% python3 -q
>>> import numpy as np
>>> import numpy.linalg as la
>>> np.set_printoptions(suppress=True, linewidth=200)
>>> rnd = lambda a: np.round(a, 2) + 0
>>> mat = np.load("dump.npy")
>>> rnd(mat)
array([[ 1.94,  1.2 ,  1.72,  0.91],
       [ 0.  ,  2.02, -0.23, -2.21],
       [-1.72,  1.8 , -0.19,  1.66],
       [-1.51, -0.51,  2.44, -0.73]])
>>> u = np.array([2, 0, 2, 2])
>>> Y = mat + np.outer(u, np.eye(4)[0])
>>> la.matrix_rank(Y - mat)
np.int64(1)
>>> u = np.array([-2, -8, -9])
>>> rnd(np.convolve(mat[0], u))
array([ -3.88, -17.9 , -30.48, -26.4 , -22.83,  -8.23])
>>> rnd(np.correlate(mat[0], mat[1], "full"))
array([-4.28, -3.1 , -0.17,  0.  ,  3.27,  1.85,  0.  ])
>>> rnd(np.polyval(u, mat[0]))
array([-32.02, -21.46, -28.72, -17.99])
>>> rnd(np.cross(mat[0, :3], mat[1, :3]))
array([-3.76,  0.45,  3.91])
>>> rnd(la.norm(mat, axis=0))
array([3., 3., 3., 3.])
>>> rnd(la.svd(mat, compute_uv=False))
array([3., 3., 3., 3.])
>>> rnd(la.pinv(mat))
array([[ 0.22,  0.  , -0.19, -0.17],
       [ 0.13,  0.22,  0.2 , -0.06],
       [ 0.19, -0.03, -0.02,  0.27],
       [ 0.1 , -0.25,  0.18, -0.08]])
>>> x0 = np.array([3, 3, -2, 2])
>>> y = mat @ x0
>>> rnd(y)
array([  7.79,   2.11,   3.93, -12.38])
>>> rnd(la.solve(mat.T, mat[1]))
array([0., 1., 0., 0.])
>>> rnd(la.solve(mat, mat[:, 1]))
array([0., 1., 0., 0.])
>>> rnd(la.solve(mat, y))
array([ 3.,  3., -2.,  2.])
>>> rnd(la.norm(mat, axis=0))
array([3., 3., 3., 3.])
>>> rnd(mat[0] @ mat[2])
np.float64(0.0)
>>> rnd(la.norm(mat, 2))
np.float64(3.0)
>>> rnd(la.norm(mat, "nuc"))
np.float64(12.0)
>>> rnd(la.norm(mat[0] - mat[2]))
np.float64(4.24)
>>> rnd(la.norm(mat, axis=1))
array([3., 3., 3., 3.])
>>> rng = np.random.default_rng(7005)
>>> z = rng.integers(0, 3, 3)
>>> F = np.triu((z[:, None] == z) & (rng.random((3, 3)) < 0.8), 1).astype(int)
>>> F += F.T
>>> F
array([[0, 1, 0],
       [1, 0, 0],
       [0, 0, 0]])
>>> # 2 groups of indices that never mix
>>> np.trace(F @ F @ F) // 6
np.int64(0)
>>> L = np.diag(F.sum(axis=1)) - F
>>> L
array([[ 1, -1,  0],
       [-1,  1,  0],
       [ 0,  0,  0]])
>>> L @ np.ones(3)
array([0., 0., 0.])
>>> np.abs(np.diag(la.qr(F)[1])) > 1e-9
array([ True,  True, False])
>>> z = rng.permutation(4)
>>> z
array([0, 1, 3, 2])
>>> Y = mat[z][:, z]
>>> rnd(np.diag(Y))
array([ 1.94,  2.02, -0.73, -0.19])
>>> np.allclose(Y, mat)
False
